% python3 -q
>>> import numpy as np
>>> np.set_printoptions(suppress=True, linewidth=100)
>>> def tidy(a):
...     return np.round(a, 1) + 0
... 
>>> arr = np.loadtxt("data.csv", delimiter=",")
>>> print(arr)
[[-2. -3.  0.  0.]
 [-3. -2.  0.  0.]
 [ 0.  0. -2. -3.]
 [ 0.  0. -3. -2.]]
>>> # symmetric
>>> Q, Rm = np.linalg.qr(arr)
>>> print(tidy(Q @ Rm))
[[-2. -3.  0.  0.]
 [-3. -2.  0.  0.]
 [ 0.  0. -2. -3.]
 [ 0.  0. -3. -2.]]
>>> print(tidy(Q.T @ Q))
[[1. 0. 0. 0.]
 [0. 1. 0. 0.]
 [0. 0. 1. 0.]
 [0. 0. 0. 1.]]
>>> print(np.trace(Q @ Q.T))
4.0
>>> M2 = np.array([[-1, 3], [1, -5], [4, -1], [-4, 2], [3, 1], [4, -4]])
>>> cent = np.array([[3, -1, 3], [4, 3, -2]])
>>> rng = np.random.default_rng(90044)
>>> m1 = M2 @ cent + 0.1 * rng.normal(size=(6, 3))
>>> print(tidy(m1))
[[  9.    9.8  -9. ]
 [-17.  -16.1  13.1]
 [  8.   -7.   14.2]
 [ -4.1  10.1 -16. ]
 [ 12.8  -0.1   6.8]
 [ -4.1 -16.2  20. ]]
>>> x = np.array([-2, -2, 0])
>>> print(tidy(m1 @ (2 * x)))
[-75.3 132.6  -4.  -24.1 -51.   81. ]
>>> print(tidy(m1 @ np.eye(3)[0]))
[  9.  -17.    8.   -4.1  12.8  -4.1]
>>> print((m1 @ x).argmax())
1
>>> M2 = np.c_[m1[:, :1] @ np.array([[1]]), np.array([5, 2, 6, 8, 7, 1])]
>>> print(tidy(M2))
[[  9.    5. ]
 [-17.    2. ]
 [  8.    6. ]
 [ -4.1   8. ]
 [ 12.8   7. ]
 [ -4.1   1. ]]
>>> print(tidy(np.linalg.norm(M2 - m1 @ np.linalg.lstsq(m1, M2)[0], axis=0)))
[ 0.  12.5]
>>> print(tidy(np.linalg.norm(np.linalg.qr(m1)[0].T @ M2, axis=0) ** 2 / ((M2 ** 2).sum(axis=0) + 1e-12)))
[1.  0.1]
>>> print(np.linalg.matrix_rank(np.c_[m1, M2]))
4
>>> print(np.argsort(-np.linalg.norm(m1, axis=0).round(6), kind="stable")[:3])
[2 1 0]
>>> print(round(np.log10(np.linalg.cond(m1))))
2
>>> print(tidy(np.abs(np.linalg.svd(m1)[2][-1])))
[0.3 0.8 0.6]
>>> print([round(float(x), 1) for x in np.linalg.svd(m1, compute_uv=False)[:3]])
[44.0, 24.9, 0.2]
>>> M = np.load("layer3.npy")
>>> print(M)
[[-0.5 -0.6  0.3 -0.1  1.4]
 [-0.6 -0.5 -0.4 -0.4 -0.5]
 [-0.1  1.3 -0.3 -0.3 -0.7]]
>>> M2 = np.array([[2, 4], [4, -7], [9, 4], [3, 3], [-4, 5]])
>>> M2 @ M
Traceback (most recent call last):
  File "<python-input-31>", line 1, in <module>
    M2 @ M
    ~~~^~~
ValueError: matmul: Input operand 1 has a mismatch in its core dimension 0, with gufunc signature (n?,k),(k,m?)->(n?,m?) (size 3 is different from 2)
>>> print(np.linalg.matrix_rank(M @ M2))
2
>>> print(np.vstack([M, M2.T]).shape)
(5, 5)
>>> print(M2.T @ M.T)
[[ -6.6  -6.    4.2]
 [ 10.1  -4.2 -15.1]]
>>> print(M @ M2)
[[ -6.6  10.1]
 [ -6.   -4.2]
 [  4.2 -15.1]]
>>> print(tidy(np.einsum("ij,ij->i", M, M)))
[2.7 1.2 2.4]
>>> feats = np.array([[-0.3, -0.5, -1.7, 1.3],
...     [0.0, 0.8, -1.3, 0.4],
...     [0.3, 0.7, -1.0, 0.2],
...     [1.6, 1.2, -1.9, 1.5],
...     [1.5, 1.1, -0.9, -0.8]])
>>> print(feats)
[[-0.3 -0.5 -1.7  1.3]
 [ 0.   0.8 -1.3  0.4]
 [ 0.3  0.7 -1.   0.2]
 [ 1.6  1.2 -1.9  1.5]
 [ 1.5  1.1 -0.9 -0.8]]
>>> print(np.unravel_index(np.abs(feats).argmax(), feats.shape))
(np.int64(3), np.int64(2))
>>> print(feats.shape)
(5, 4)
>>> np.linalg.rank(feats)
Traceback (most recent call last):
  File "<python-input-41>", line 1, in <module>
    np.linalg.rank(feats)
    ^^^^^^^^^^^^^^
AttributeError: module 'numpy.linalg' has no attribute 'rank'
>>> print(np.abs(feats).max())
1.9
>>> print(tidy(np.diff(feats, axis=0)))
[[ 0.3  1.3  0.4 -0.9]
 [ 0.3 -0.1  0.3 -0.2]
 [ 1.3  0.5 -0.9  1.3]
 [-0.1 -0.1  1.  -2.3]]
>>> print(tidy(np.linalg.norm(feats)))
4.9
>>> W0 = np.load("case13.npy")
>>> print(W0)
[[ 20.6 -40.1   0.6 -58.4  20.4]
 [ 20.6 -40.   -0.5 -60.1  19.2]
 [ 19.8 -38.8  -0.8 -61.9  19.9]
 [ 19.  -39.6  -0.9 -60.   20.3]
 [ 21.9 -40.1  -0.9 -58.1  19.8]
 [ 19.2 -39.4   0.9 -60.7  20.2]
 [ 18.3 -40.7   0.1 -61.5  19.7]
 [ 20.1 -41.9  -0.4 -58.6  18.9]
 [ 20.3 -39.6   1.  -63.   21.7]
 [ 20.  -40.   -2.3 -58.9  20.8]
 [ 20.4 -40.4  -1.6 -60.8  19.1]
 [ 19.8 -40.3  -0.1 -57.9  21.3]
 [ 19.7 -38.9  -0.7 -59.1  18.9]
 [ 20.1 -40.   -0.6 -60.3  21. ]
 [ 20.6 -41.7  -0.7 -60.1  19. ]
 [ 21.  -39.3  -1.  -59.8  19.9]
 [ 20.4 -38.3  -1.2 -58.8  20.8]
 [ 20.4 -39.7  -1.2 -58.2  18.6]
 [ 19.6 -39.    0.9 -59.5  19.5]
 [ 20.  -41.7  -1.8 -61.   20.4]
 [ 20.9 -41.3   2.2 -59.3  20.7]
 [ 21.8 -40.3  -0.2 -59.5  20. ]
 [ 19.6 -41.5   0.8 -59.9  20.1]
 [ 21.1 -39.    0.9 -59.9  20.9]
 [ 21.4 -39.8   1.9 -60.2  20.6]
 [ 19.8 -39.8  -1.7 -61.5  19.7]]
>>> left, sig, vt = np.linalg.svd(W0)
>>> print(tidy(sig))
[395.1   6.    5.8   4.4   3.4]
>>> M2 = left[:, :1] @ np.diag(sig[:1]) @ vt[:1]
>>> print(np.linalg.matrix_rank(W0, rtol=0.05))
1
>>> print(tidy(np.abs(W0 - M2).max()))
2.5
